$ ipython --no-banner

In [1]: import numpy as np

In [2]: from numpy import linalg as LA

In [3]: np.set_printoptions(suppress=True, linewidth=200)

In [4]: t = np.deg2rad(45)

In [5]: X = np.eye(4)

In [6]: X[np.ix_([1, 3], [1, 3])] = [[np.cos(t), -np.sin(t)], [np.sin(t), np.cos(t)]]

In [7]: X.round(3)
Out[7]: 
array([[ 1.   ,  0.   ,  0.   ,  0.   ],
       [ 0.   ,  0.707,  0.   , -0.707],
       [ 0.   ,  0.   ,  1.   ,  0.   ],
       [ 0.   ,  0.707,  0.   ,  0.707]])

In [8]: # columns are unit length and at right angles

In [9]: round(float(LA.norm(X, 2)), 3)
Out[9]: 1.0

In [10]: X[2] @ X[3]
Out[10]: np.float64(0.0)

In [11]: round(float(LA.norm(X[2], 1)), 3), np.round(LA.norm(X[2], np.inf), 3)
Out[11]: (1.0, np.float64(1.0))

In [12]: np.round(LA.norm(X, axis=0), 3)
Out[12]: array([1., 1., 1., 1.])

In [13]: LA.norm(X, axis=1).argmax()
Out[13]: np.int64(0)

In [14]: round(LA.norm(X[2] - X[3]), 3)
Out[14]: np.float64(1.414)

In [15]: u, g = X[1], X[3]

In [16]: u @ g
Out[16]: np.float64(0.0)

In [17]: u @ u
Out[17]: np.float64(1.0)

In [18]: pr = (u @ g) / (u @ u) * u

In [19]: np.round(LA.norm(u + g) ** 2 + LA.norm(u - g) ** 2, 3)
Out[19]: np.float64(4.0)

In [20]: Q, Rm = LA.qr(X)

In [21]: abs(Rm[0, 0]), round(LA.norm(X[:, 0]), 3)
Out[21]: (np.float64(1.0), np.float64(1.0))

In [22]: np.round(Q.T @ Q, 3) + 0
Out[22]: 
array([[1., 0., 0., 0.],
       [0., 1., 0., 0.],
       [0., 0., 1., 0.],
       [0., 0., 0., 1.]])

In [23]: np.round(Q @ Rm, 3)
Out[23]: 
array([[ 1.   ,  0.   ,  0.   ,  0.   ],
       [ 0.   ,  0.707,  0.   , -0.707],
       [ 0.   ,  0.   ,  1.   ,  0.   ],
       [ 0.   ,  0.707,  0.   ,  0.707]])

In [24]: x = np.array([2, -2, 0, -2])

In [25]: h = np.maximum(X @ x, 0)

In [26]: X * (h > 1e-9)[:, None]
Out[26]: 
array([[ 1.,  0.,  0.,  0.],
       [ 0.,  0.,  0., -0.],
       [ 0.,  0.,  0.,  0.],
       [ 0.,  0.,  0.,  0.]])

In [27]: np.round(np.maximum(X @ x, 0) - np.maximum(-X @ x, 0), 3) + 0
Out[27]: array([ 2.   ,  0.   ,  0.   , -2.828])

In [28]: np.flatnonzero(h > 1e-9)
Out[28]: array([0])

In [29]: np.round(np.tanh(X @ x), 3) + 0
Out[29]: array([ 0.964,  0.   ,  0.   , -0.993])

In [30]: A = np.load("w.npy")

In [31]: A.round(3)
Out[31]: 
array([[ 2.372,  0.158, -1.829],
       [-2.431, -0.551, -1.67 ],
       [-2.955, -0.412,  0.315],
       [ 2.869,  0.512,  0.71 ],
       [-2.93 , -0.387,  0.514],
       [-0.121, -0.345, -2.978],
       [-2.892, -0.505, -0.617],
       [-2.436, -0.177,  1.742],
       [ 2.548,  0.213, -1.569],
       [-2.848, -0.334,  0.88 ],
       [-0.73 ,  0.208,  2.902],
       [ 1.111, -0.137, -2.783]])

In [32]: # rows and columns are dependent

In [33]: Ac = A - A.mean(axis=0)

In [34]: left, sigma, Vt = LA.svd(Ac, full_matrices=False)

In [35]: np.abs(Vt[0]).argmax()
Out[35]: np.int64(0)

In [36]: sigma.round(3) + 0
Out[36]: array([8.454, 5.361, 0.   ])

In [37]: arr = np.loadtxt("sample8.csv", delimiter=",")

In [38]: arr.round(3)
Out[38]: 
array([[-1.872, -1.25 ,  0.262, -1.127,  3.354, -2.71 ],
       [-1.248, -2.328, -3.776,  0.688,  0.393,  1.772],
       [ 0.416,  2.43 , -0.111,  2.421,  3.244,  1.589],
       [-3.12 ,  0.584,  1.682, -1.925,  0.039,  2.896],
       [-2.912,  2.52 , -1.406,  1.364, -1.651, -1.899],
       [-1.248, -2.328,  2.42 ,  3.439, -0.587,  0.014]])

In [39]: LA.matrix_rank(arr)
Out[39]: np.int64(6)

In [40]: np.round(LA.svd(arr, compute_uv=False), 3)
Out[40]: array([5., 5., 5., 5., 5., 5.])

In [41]: np.round(arr.sum(axis=0), 3)
Out[41]: array([-9.983, -0.371, -0.929,  4.861,  4.792,  1.661])

In [42]: np.unravel_index(np.abs(arr).argmax(), arr.shape)
Out[42]: (np.int64(1), np.int64(2))

In [43]: round(LA.norm(arr), 3)
Out[43]: np.float64(12.247)

In [44]: round(float(np.abs(arr).max()), 3)
Out[44]: 3.776

In [45]: np.count_nonzero(arr)
Out[45]: np.int64(36)

In [46]: np.round(LA.norm(arr[4] - arr[0]), 3)
Out[46]: np.float64(7.071)

In [47]: round(float(LA.norm(arr, 2)), 3)
Out[47]: 5.0

In [48]: round(LA.norm(arr, 1), 3), round(float(LA.norm(arr, np.inf)), 3)
Out[48]: (np.float64(11.441), 11.752)

In [49]: round(arr[4] @ arr[0], 3)
Out[49]: np.float64(-0.0)

In [50]: LA.norm(arr, axis=1).argmax()
Out[50]: np.int64(1)

In [51]: u = np.array([1, -3])

In [52]: np.round(np.correlate(arr[3], arr[2], "full"), 3) + 0
Out[52]: array([-4.956, -9.19 , -2.985,  4.161, -9.756,  0.   , 14.034,  3.029, -1.03 ,  7.055,  1.205])

In [53]: left, sigma, Vt = LA.svd(arr, full_matrices=False)

In [54]: round(float(np.sqrt((sigma ** 2).sum())), 3), np.round(LA.norm(arr), 3)
Out[54]: (12.247, np.float64(12.247))

In [55]: (sigma > 1e-8).sum()
Out[55]: np.int64(6)

In [56]: np.allclose(left * sigma @ Vt, arr)
Out[56]: True

In [57]: np.round(Vt @ Vt.T, 3) + 0
Out[57]: 
array([[1., 0., 0., 0., 0., 0.],
       [0., 1., 0., 0., 0., 0.],
       [0., 0., 1., 0., 0., 0.],
       [0., 0., 0., 1., 0., 0.],
       [0., 0., 0., 0., 1., 0.],
       [0., 0., 0., 0., 0., 1.]])

In [58]: np.round(np.cumsum(sigma ** 2) / np.sum(sigma ** 2), 3)
Out[58]: array([0.167, 0.333, 0.5  , 0.667, 0.833, 1.   ])

In [59]: W0 = np.load("run2.npy")

In [60]: W0
Out[60]: 
array([[ -5,  -4,  -4,  -4,   3,  -2],
       [-14,  -9, -10,  -4,  -1,   6],
       [-18,  -4,  -7,  -3,  -7,  -2],
       [-21, -13, -11,  -7,   2,   6],
       [-27,  -7,  -4, -14,  -3,  13],
       [-33, -16,   5, -22,  -6,  10],
       [-29,  -8,  -3, -17,   1,   4],
       [-32, -10,  -4,  -8,   5,  13],
       [-35, -17, -12,  -5,  -3,   4],
       [-33, -23, -19,  -8,   0,   6],
       [-41, -18, -10, -16,  -1,   2],
       [-40, -12, -18, -23,   0,  -5],
       [-31, -19, -21, -18,   2,  -7],
       [-27, -18, -24, -21,   8,   0],
       [-34, -26, -15, -16,   4,   7],
       [-34, -18, -23, -11,  11,   7],
       [-30, -24, -23, -10,   5,   6],
       [-24, -29, -15, -13,  -4,   4],
       [-27, -38, -13,  -8,  -2,   0],
       [-30, -37,  -5,  -1,   3,  -6],
       [-39, -29,  -3,  -1,   7, -12],
       [-31, -21,  -5,  -9,  13, -20],
       [-25, -25,  -2,  -6,  21, -28],
       [-30, -22, -10, -14,  23, -29],
       [-22, -31, -18,  -5,  14, -26],
       [-28, -38, -13,  -7,  22, -21],
       [-34, -36, -12,  -9,  20, -28],
       [-30, -44,  -8, -10,  28, -29]])

In [61]: Q, Rm = LA.qr(W0)

In [62]: Q.shape, Rm.shape
Out[62]: ((28, 6), (6, 6))

In [63]: np.allclose(Rm.T @ Rm, W0.T @ W0)
Out[63]: True
